% ipython --no-banner

In [1]: import numpy as np

In [2]: np.set_printoptions(precision=1, suppress=True, linewidth=160, floatmode="fixed")

In [3]: E = np.load("block17.npy")

In [4]: E
Out[4]: 
array([[0, 0, 3, 0],
       [3, 3, 3, 0],
       [2, 3, 1, 0],
       [0, 0, 0, 3]])

In [5]: W1 = np.array([[3, 1], [0, 2], [1, 2], [3, 1]])

In [6]: b = np.array([0, 1])

In [7]: hid = np.maximum(E @ W1 + b, 0)

In [8]: hid
Out[8]: 
array([[ 3,  7],
       [12, 16],
       [ 7, 11],
       [ 9,  4]])

In [9]: cent = np.array([[2, 3, 1], [3, 3, 0]])

In [10]: hid @ cent
Out[10]: 
array([[27, 30,  3],
       [72, 84, 12],
       [47, 54,  7],
       [30, 39,  9]])

In [11]: round(float(np.linalg.det(E)), 1)
Out[11]: 27.0

In [12]: E @ E
Out[12]: 
array([[ 6,  9,  3,  0],
       [15, 18, 21,  0],
       [11, 12, 16,  0],
       [ 0,  0,  0,  9]])

In [13]: (E != 0).astype(int)
Out[13]: 
array([[0, 0, 1, 0],
       [1, 1, 1, 0],
       [1, 1, 1, 0],
       [0, 0, 0, 1]])

In [14]: np.sort(np.linalg.eigvals(E).real)
Out[14]: array([-1.1, -1.1,  3.0,  6.2])

In [15]: theta = np.radians(45)

In [16]: R = np.eye(4)

In [17]: R[3, 3] = R[1, 1] = np.cos(theta)

In [18]: R[3, 1], R[1, 3] = -np.sin(theta), np.sin(theta)

In [19]: R
Out[19]: 
array([[ 1.0,  0.0,  0.0,  0.0],
       [ 0.0,  0.7,  0.0,  0.7],
       [ 0.0,  0.0,  1.0,  0.0],
       [ 0.0, -0.7,  0.0,  0.7]])

In [20]: Y = E @ R.T

In [21]: np.allclose(E @ E.T, Y @ Y.T)
Out[21]: True

In [22]: Y
Out[22]: 
array([[ 0.0,  0.0,  3.0,  0.0],
       [ 3.0,  2.1,  3.0, -2.1],
       [ 2.0,  2.1,  1.0, -2.1],
       [ 0.0,  2.1,  0.0,  2.1]])

In [23]: np.linalg.svd(E, compute_uv=False), np.linalg.svd(Y, compute_uv=False)
Out[23]: (array([6.5, 3.0, 2.8, 0.5]), array([6.5, 3.0, 2.8, 0.5]))

In [24]: m1 = np.loadtxt("m.csv", delimiter=",")

In [25]: m1
Out[25]: 
array([[0.0, 2.0, 0.0, 0.0, 0.0, 0.0],
       [0.0, 1.0, 0.0, 0.0, 0.0, 0.0],
       [1.0, 1.0, 0.0, 0.0, 0.0, 0.0],
       [0.0, 0.0, 0.0, 2.0, 0.0, 0.0],
       [0.0, 0.0, 0.0, 1.0, 0.0, 0.0],
       [0.0, 0.0, 1.0, 1.0, 0.0, 0.0],
       [0.0, 0.0, 0.0, 0.0, 0.0, 2.0],
       [0.0, 0.0, 0.0, 0.0, 0.0, 1.0],
       [0.0, 0.0, 0.0, 0.0, 1.0, 1.0]])

In [26]: m1 - m1[0]
Out[26]: 
array([[ 0.0,  0.0,  0.0,  0.0,  0.0,  0.0],
       [ 0.0, -1.0,  0.0,  0.0,  0.0,  0.0],
       [ 1.0, -1.0,  0.0,  0.0,  0.0,  0.0],
       [ 0.0, -2.0,  0.0,  2.0,  0.0,  0.0],
       [ 0.0, -2.0,  0.0,  1.0,  0.0,  0.0],
       [ 0.0, -2.0,  1.0,  1.0,  0.0,  0.0],
       [ 0.0, -2.0,  0.0,  0.0,  0.0,  2.0],
       [ 0.0, -2.0,  0.0,  0.0,  0.0,  1.0],
       [ 0.0, -2.0,  0.0,  0.0,  1.0,  1.0]])

In [27]: np.unravel_index(np.abs(m1).argmax(), m1.shape)
Out[27]: (np.int64(0), np.int64(1))

In [28]: np.round(np.linalg.norm(m1), 1)
Out[28]: np.float64(4.6)

In [29]: np.diff(m1, axis=0)
Out[29]: 
array([[ 0.0, -1.0,  0.0,  0.0,  0.0,  0.0],
       [ 1.0,  0.0,  0.0,  0.0,  0.0,  0.0],
       [-1.0, -1.0,  0.0,  2.0,  0.0,  0.0],
       [ 0.0,  0.0,  0.0, -1.0,  0.0,  0.0],
       [ 0.0,  0.0,  1.0,  0.0,  0.0,  0.0],
       [ 0.0,  0.0, -1.0, -1.0,  0.0,  2.0],
       [ 0.0,  0.0,  0.0,  0.0,  0.0, -1.0],
       [ 0.0,  0.0,  0.0,  0.0,  1.0,  0.0]])

In [30]: m1.shape
Out[30]: (9, 6)
